$ ipython --no-banner

In [1]: import numpy as np

In [2]: np.set_printoptions(precision=1, suppress=True, linewidth=200)

In [3]: X = np.load("m.npy")

In [4]: X
Out[4]: 
array([[ 1, -1, -1,  1,  1, -1, -1,  1],
       [ 1,  1,  1,  1, -1, -1, -1, -1],
       [ 1,  1, -1, -1,  1,  1, -1, -1],
       [ 1, -1, -1,  1, -1,  1,  1, -1]])

In [5]: M2 = X[0, 0] * X[1:] - np.outer(X[1:, 0], X[0])

In [6]: M2
Out[6]: 
array([[ 0,  2,  2,  0, -2,  0,  0, -2],
       [ 0,  2,  0, -2,  0,  2,  0, -2],
       [ 0,  0,  0,  0, -2,  2,  2, -2]])

In [7]: np.flatnonzero(~M2.round(6).any(axis=1))
Out[7]: array([], dtype=int64)

In [8]: np.linalg.matrix_rank(M2), np.linalg.matrix_rank(X)
Out[8]: (np.int64(3), np.int64(4))

In [9]: X[:, 0] / X[0, 0]
Out[9]: array([1., 1., 1., 1.])

In [10]: G = X.T @ X

In [11]: np.round(np.linalg.eigvalsh(G)[::-1], 1) + 0
Out[11]: array([8., 8., 8., 8., 0., 0., 0., 0.])

In [12]: E = np.array([[0, 0, 1, 2, 2, -2, -1, 2],
    ...:     [0, 2, 0, -1, 1, 2, -1, -3],
    ...:     [1, -1, -2, -1, 1, 2, -1, -3],
    ...:     [-2, 2, 2, 2, 1, -3, 1, -1],
    ...:     [1, 1, -3, 3, -2, 1, 1, 3],
    ...:     [1, -2, -3, 3, -2, 3, -3, -1],
    ...:     [1, 1, 0, 1, -2, 2, -1, 0],
    ...:     [1, 2, -1, -2, 2, 2, 2, 0]])

In [13]: E
Out[13]: 
array([[ 0,  0,  1,  2,  2, -2, -1,  2],
       [ 0,  2,  0, -1,  1,  2, -1, -3],
       [ 1, -1, -2, -1,  1,  2, -1, -3],
       [-2,  2,  2,  2,  1, -3,  1, -1],
       [ 1,  1, -3,  3, -2,  1,  1,  3],
       [ 1, -2, -3,  3, -2,  3, -3, -1],
       [ 1,  1,  0,  1, -2,  2, -1,  0],
       [ 1,  2, -1, -2,  2,  2,  2,  0]])

In [14]: E - E[0]
Out[14]: 
array([[ 0,  0,  0,  0,  0,  0,  0,  0],
       [ 0,  2, -1, -3, -1,  4,  0, -5],
       [ 1, -1, -3, -3, -1,  4,  0, -5],
       [-2,  2,  1,  0, -1, -1,  2, -3],
       [ 1,  1, -4,  1, -4,  3,  2,  1],
       [ 1, -2, -4,  1, -4,  5, -2, -3],
       [ 1,  1, -1, -1, -4,  4,  0, -2],
       [ 1,  2, -2, -4,  0,  4,  3, -2]])

In [15]: round(float(np.linalg.norm(E)), 1)
Out[15]: 14.2

In [16]: np.diff(E, axis=0)
Out[16]: 
array([[ 0,  2, -1, -3, -1,  4,  0, -5],
       [ 1, -3, -2,  0,  0,  0,  0,  0],
       [-3,  3,  4,  3,  0, -5,  2,  2],
       [ 3, -1, -5,  1, -3,  4,  0,  4],
       [ 0, -3,  0,  0,  0,  2, -4, -4],
       [ 0,  3,  3, -2,  0, -1,  2,  1],
       [ 0,  1, -1, -3,  4,  0,  3,  0]])

In [17]: E.shape
Out[17]: (8, 8)

In [18]: E.mean(axis=0)
Out[18]: array([ 0.4,  0.6, -0.8,  0.9,  0.1,  0.9, -0.4, -0.4])

In [19]: E.sum(axis=0)
Out[19]: array([ 3,  5, -6,  7,  1,  7, -3, -3])

In [20]: np.linalg.svd(E, compute_uv=False)
Out[20]: array([9. , 7.6, 5.4, 4.2, 3.3, 2.5, 0.6, 0.6])

In [21]: theta = np.radians(180)

In [22]: Rm = np.eye(8)

In [23]: Rm[1, 1] = Rm[6, 6] = np.cos(theta)

In [24]: Rm[1, 6], Rm[6, 1] = -np.sin(theta), np.sin(theta)

In [25]: Rm.round(1) + 0
Out[25]: 
array([[ 1.,  0.,  0.,  0.,  0.,  0.,  0.,  0.],
       [ 0., -1.,  0.,  0.,  0.,  0.,  0.,  0.],
       [ 0.,  0.,  1.,  0.,  0.,  0.,  0.,  0.],
       [ 0.,  0.,  0.,  1.,  0.,  0.,  0.,  0.],
       [ 0.,  0.,  0.,  0.,  1.,  0.,  0.,  0.],
       [ 0.,  0.,  0.,  0.,  0.,  1.,  0.,  0.],
       [ 0.,  0.,  0.,  0.,  0.,  0., -1.,  0.],
       [ 0.,  0.,  0.,  0.,  0.,  0.,  0.,  1.]])

In [26]: M2 = E @ Rm.T

In [27]: M2.round(1) + 0
Out[27]: 
array([[ 0.,  0.,  1.,  2.,  2., -2.,  1.,  2.],
       [ 0., -2.,  0., -1.,  1.,  2.,  1., -3.],
       [ 1.,  1., -2., -1.,  1.,  2.,  1., -3.],
       [-2., -2.,  2.,  2.,  1., -3., -1., -1.],
       [ 1., -1., -3.,  3., -2.,  1., -1.,  3.],
       [ 1.,  2., -3.,  3., -2.,  3.,  3., -1.],
       [ 1., -1.,  0.,  1., -2.,  2.,  1.,  0.],
       [ 1., -2., -1., -2.,  2.,  2., -2.,  0.]])

In [28]: np.abs(M2 - E).max(axis=0)
Out[28]: array([0., 4., 0., 0., 0., 0., 6., 0.])
